$ python -q
>>> import numpy as np
>>> from numpy import linalg as LA
>>> np.set_printoptions(precision=3, suppress=True, linewidth=160)
>>> F = np.array([[0, 0, 0, 5, 0, -5],
...     [0, 0, 0, 0, 0, 15],
...     [0, 0, 0, 5, 10, -10],
...     [-4, 0, 4, -3, 0, 3],
...     [0, 0, -12, 0, 0, -9],
...     [-4, -8, 8, -3, -6, 6]])
>>> F @ F
array([[   0,   40,  -20,    0,   30,  -15],
       [ -60, -120,  120,  -45,  -90,   90],
       [  20,   80, -180,   15,   60, -135],
       [   0,  -24,   12,    0,   22,  -11],
       [  36,   72,  -72,  -33,  -66,   66],
       [ -12,  -48,  108,   11,   44,  -99]])
>>> (F + F.T) / 2
array([[ 0. ,  0. ,  0. ,  0.5,  0. , -4.5],
       [ 0. ,  0. ,  0. ,  0. ,  0. ,  3.5],
       [ 0. ,  0. ,  0. ,  4.5, -1. , -1. ],
       [ 0.5,  0. ,  4.5, -3. ,  0. ,  0. ],
       [ 0. ,  0. , -1. ,  0. ,  0. , -7.5],
       [-4.5,  3.5, -1. ,  0. , -7.5,  6. ]])
>>> np.allclose(F, F.T)
False
>>> round(LA.det(F), 3)
np.float64(288000.0)
>>> M2 = F / LA.norm(F, axis=1, keepdims=True)
>>> C2 = M2 @ M2.T
>>> C2
array([[ 1.   , -0.707,  0.707, -0.6  ,  0.424, -0.424],
       [-0.707,  1.   , -0.667,  0.424, -0.6  ,  0.4  ],
       [ 0.707, -0.667,  1.   , -0.424,  0.4  , -0.6  ],
       [-0.6  ,  0.424, -0.424,  1.   , -0.707,  0.707],
       [ 0.424, -0.6  ,  0.4  , -0.707,  1.   , -0.667],
       [-0.424,  0.4  , -0.6  ,  0.707, -0.667,  1.   ]])
>>> np.round(np.degrees(np.arccos(np.clip(C2[1, 4], -1, 1))), 3)
np.float64(126.87)
>>> (np.abs(C2) > 0.9).astype(int)
array([[1, 0, 0, 0, 0, 0],
       [0, 1, 0, 0, 0, 0],
       [0, 0, 1, 0, 0, 0],
       [0, 0, 0, 1, 0, 0],
       [0, 0, 0, 0, 1, 0],
       [0, 0, 0, 0, 0, 1]])
>>> LA.norm(M2, axis=1)
array([1., 1., 1., 1., 1., 1.])
>>> C2[1]
array([-0.707,  1.   , -0.667,  0.424, -0.6  ,  0.4  ])
>>> (C2 - 2 * np.eye(6)).round(6).argmax(axis=1)
array([2, 3, 0, 5, 0, 3])
>>> W0 = np.load("layer17.npy")
>>> W0
array([[ 0.256, -0.744, -0.248, -0.446, -0.347],
       [-0.744,  0.256, -0.248, -0.446, -0.347],
       [-0.248, -0.248,  0.917, -0.149, -0.116],
       [-0.446, -0.446, -0.149,  0.732, -0.208],
       [-0.347, -0.347, -0.116, -0.208,  0.838]])
>>> q, vecs = LA.qr(W0[:, :4])[0], LA.qr(W0[:, 4:])[0]
>>> sig = LA.svd(q.T @ vecs, compute_uv=False)
>>> np.degrees(np.arccos(sig.clip(0, 1)))
array([90.])
>>> sig.round(3) + 0
array([0.])
>>> np.round(LA.norm(q @ q.T - vecs @ vecs.T, 2), 3)
np.float64(1.0)
>>> w, vecs = LA.eig(W0)
>>> np.sort(LA.eigvals(LA.inv(W0)))
array([-1.+0.j,  1.+0.j,  1.+0.j,  1.-0.j,  1.+0.j])
>>> np.round(W0 @ vecs[:, 0] - w[0] * vecs[:, 0], 3) + 0
array([0., 0., 0., 0., 0.])
>>> round(float(np.prod(w)), 3)
-1.0
>>> w
array([ 1., -1.,  1.,  1.,  1.])
>>> np.sort(LA.eigvals(W0 @ W0))
array([1., 1., 1., 1., 1.])
>>> np.all(LA.eigvalsh(W0) > 0)
np.False_
>>> round(float(W0[:, 0] @ W0[:, 2]), 3)
-0.0
>>> np.round(np.abs(LA.eigvals(W0)).max(), 3)
np.float64(1.0)
>>> np.trace(W0)
np.float64(3.0)
>>> (W0 + W0.T) / 2
array([[ 0.256, -0.744, -0.248, -0.446, -0.347],
       [-0.744,  0.256, -0.248, -0.446, -0.347],
       [-0.248, -0.248,  0.917, -0.149, -0.116],
       [-0.446, -0.446, -0.149,  0.732, -0.208],
       [-0.347, -0.347, -0.116, -0.208,  0.838]])
>>> np.allclose(W0, W0.T)
True
>>> LA.matrix_power(W0, 3)
array([[ 0.256, -0.744, -0.248, -0.446, -0.347],
       [-0.744,  0.256, -0.248, -0.446, -0.347],
       [-0.248, -0.248,  0.917, -0.149, -0.116],
       [-0.446, -0.446, -0.149,  0.732, -0.208],
       [-0.347, -0.347, -0.116, -0.208,  0.838]])
>>> feats = np.loadtxt("dump.csv", delimiter=",")
>>> feats
array([[ 1.938,  0.062,  0.   , -0.233],
       [ 0.062,  1.938,  0.   ,  0.233],
       [ 0.   ,  0.   ,  2.   ,  0.   ],
       [-0.233,  0.233,  0.   ,  1.125]])
>>> round(np.einsum("ij,ji->", feats, feats), 3)
np.float64(13.002)
>>> np.round(LA.eigvals(feats).sum().real, 3)
np.float64(7.001)
>>> round(np.einsum("ii->", feats), 3)
np.float64(7.001)
>>> x = np.array([3, 0, 2, 0])
>>> h1 = np.maximum(feats @ x, 0)
>>> np.maximum(feats @ x, 0) - np.maximum(-feats @ x, 0)
array([ 5.814,  0.186,  4.   , -0.699])
>>> feats.T @ h1
array([11.279,  0.721,  8.   , -1.311])
>>> w, vecs = LA.eig(feats)
>>> np.round(feats @ vecs[:, 0] - w[0] * vecs[:, 0], 3) + 0
array([0., 0., 0., 0.])
>>> x = np.ones(4)
>>> for _ in range(6):
...     x = feats @ x
...     x /= LA.norm(x)
...     print(round(x @ feats @ x, 3))
... 
1.934
1.983
1.996
1.999
2.0
2.0
>>> x
array([0.436, 0.696, 0.566, 0.078])
>>> np.round(LA.eigvalsh(feats)[-1], 3)
np.float64(2.0)
>>> LA.norm(feats, axis=1)
array([1.953, 1.953, 2.   , 1.172])
>>> LA.norm(feats, axis=0)
array([1.953, 1.953, 2.   , 1.172])
>>> np.round(LA.norm(feats[3] - feats[2]), 3)
np.float64(2.318)
>>> np.round(LA.norm(feats, "nuc"), 3)
np.float64(7.001)
>>> round(LA.norm(feats) ** 2 / LA.norm(feats, 2) ** 2, 3)
np.float64(3.25)
>>> round(float(LA.norm(feats, 1)), 3), round(float(LA.norm(feats, np.inf)), 3)
(2.233, 2.233)
>>> np.round(LA.norm(feats, 2), 3)
np.float64(2.0)
>>> M = np.loadtxt("out7.csv", delimiter=",")
>>> M
array([[ 5.651,  8.149,  9.149],
       [-4.093,  2.138,  3.138],
       [ 2.888,  7.689,  8.689],
       [ 2.106,  7.975,  8.975],
       [-4.531,  1.441,  2.441],
       [-1.856,  4.871,  5.871],
       [-0.805,  5.52 ,  6.52 ],
       [ 7.432, 10.442, 11.442],
       [ 0.056,  6.678,  7.678],
       [-6.031,  2.909,  3.909],
       [ 2.543,  6.799,  7.799],
       [-0.728,  8.004,  9.004],
       [-0.262,  2.779,  3.779],
       [-6.526,  1.067,  2.067],
       [-2.035,  4.447,  5.447],
       [ 7.217, 10.972, 11.972],
       [ 2.117,  5.876,  6.876],
       [ 6.131, 10.415, 11.415],
       [ 0.531,  6.142,  7.142],
       [-0.295,  4.404,  5.404],
       [-0.151,  5.82 ,  6.82 ],
       [ 0.328,  6.436,  7.436],
       [ 4.517,  8.134,  9.134],
       [ 1.901,  6.073,  7.073],
       [-6.616,  0.781,  1.781],
       [ 1.913,  6.249,  7.249]])
>>> P = M @ LA.solve(M.T @ M, M.T)
>>> np.allclose(P @ P, P)
True
>>> Ac = M - M.mean(axis=0)
>>> left, sig, Vh = LA.svd(Ac, full_matrices=False)
>>> (np.sign(left[:, 0]) == np.sign(left[0, 0])).astype(int)
array([1, 0, 1, 1, 0, 0, 0, 1, 1, 0, 1, 1, 0, 0, 0, 1, 1, 1, 1, 0, 0, 1, 1, 1, 0, 1])
>>> np.abs(left[:, 0]).argmax()
np.int64(24)
>>> Vh[0] * np.sign(Vh[0, np.abs(Vh[0]).argmax()])
array([0.705, 0.501, 0.501])
>>> round((sig ** 2).sum() ** 2 / (sig ** 4).sum(), 3)
np.float64(1.077)
>>> LA.matrix_rank(Ac)
np.int64(2)
>>> sig.round(3) + 0
array([27.572,  5.406,  0.   ])
>>> x = np.array([-3, 0, -1])
>>> target = M @ x
>>> LA.solve(M.T @ M, M.T @ target)
array([-3.,  0., -1.])
>>> np.round(LA.lstsq(M, target)[0], 3) + 0
array([-3.,  0., -1.])
>>> np.round(LA.pinv(M) @ M, 3) + 0
array([[1., 0., 0.],
       [0., 1., 0.],
       [0., 0., 1.]])
>>> rng = np.random.default_rng(2470)
>>> target = target + 0.3 * rng.normal(size=26)
>>> target
array([-25.918,   9.298, -17.461, -15.236,  11.232,  -0.124,  -4.378, -33.639,  -7.936,  14.592, -15.24 ,  -6.87 ,  -2.99 ,  17.604,   0.557, -33.809, -12.933,
       -29.685,  -9.345,  -4.438,  -6.832,  -8.631, -23.002, -13.181,  18.081, -13.299])
>>> coef, *_ = LA.lstsq(M, target)
>>> coef
array([-3.   , -0.08 , -0.938])
>>> Ac = M - M.mean(axis=0)
>>> vecs = LA.svd(Ac)[2][:2]
>>> M2 = Ac - Ac @ vecs.T @ vecs
>>> np.round(np.cov(Ac @ vecs.T, rowvar=False), 3) + 0
array([[30.409,  0.   ],
       [ 0.   ,  1.169]])
>>> round(float(LA.norm(M2) / LA.norm(Ac)), 3)
0.0
>>> np.argsort(-LA.norm(M, axis=0).round(6), kind="stable")[:3]
array([2, 1, 0])
>>> LA.matrix_rank(M, rtol=0.1)
np.int64(2)
>>> np.abs(LA.svd(M)[2][-1])
array([0.074, 0.759, 0.647])
>>> mat = np.load("run3.npy")
>>> mat
array([[  3.203,   3.174,   2.898,  -4.604],
       [ -1.649,  -1.718,  -1.561,   2.454],
       [ -6.358,  -6.476,  -6.177,   9.173],
       [ -3.013,  -3.303,  -3.056,   4.377],
       [  0.127,  -0.081,   0.056,  -0.066],
       [  6.392,   6.552,   5.966,  -9.279],
       [  4.754,   4.794,   4.598,  -6.784],
       [ -6.44 ,  -6.345,  -5.924,   9.166],
       [ -1.572,  -1.627,  -1.424,   2.141],
       [  4.803,   4.796,   4.521,  -6.857],
       [  0.019,   0.212,   0.158,   0.211],
       [  7.972,   7.912,   7.59 , -11.388],
       [ -1.464,  -1.549,  -1.357,   2.386],
       [  3.173,   3.307,   3.101,  -4.52 ],
       [  3.263,   3.208,   2.969,  -4.523],
       [  0.044,  -0.016,  -0.025,   0.127],
       [  3.214,   3.226,   2.976,  -4.536],
       [ -4.802,  -4.824,  -4.517,   6.857],
       [  4.738,   4.782,   4.618,  -6.838],
       [  6.346,   6.44 ,   5.875,  -9.161],
       [ -7.86 ,  -7.915,  -7.528,  11.531],
       [ -6.508,  -6.475,  -6.091,   9.36 ],
       [ -3.217,  -3.219,  -3.148,   4.357],
       [ -3.176,  -3.21 ,  -2.937,   4.508],
       [  1.554,   1.573,   1.35 ,  -2.218],
       [ -3.366,  -3.201,  -2.947,   4.571],
       [  6.235,   6.417,   5.795,  -9.174],
       [ -7.998,  -7.874,  -7.582,  11.549],
       [  4.713,   4.867,   4.534,  -6.763]])
>>> C2 = np.cov(mat, rowvar=False)
>>> np.argsort(-mat.std(axis=0).round(6), kind="stable")
array([3, 1, 0, 2])
>>> np.polyfit(mat[:, 2], mat[:, 0], 1)
array([1.058, 0.008])
>>> LA.eigvalsh(C2)[::-1]
array([113.407,   0.014,   0.006,   0.004])
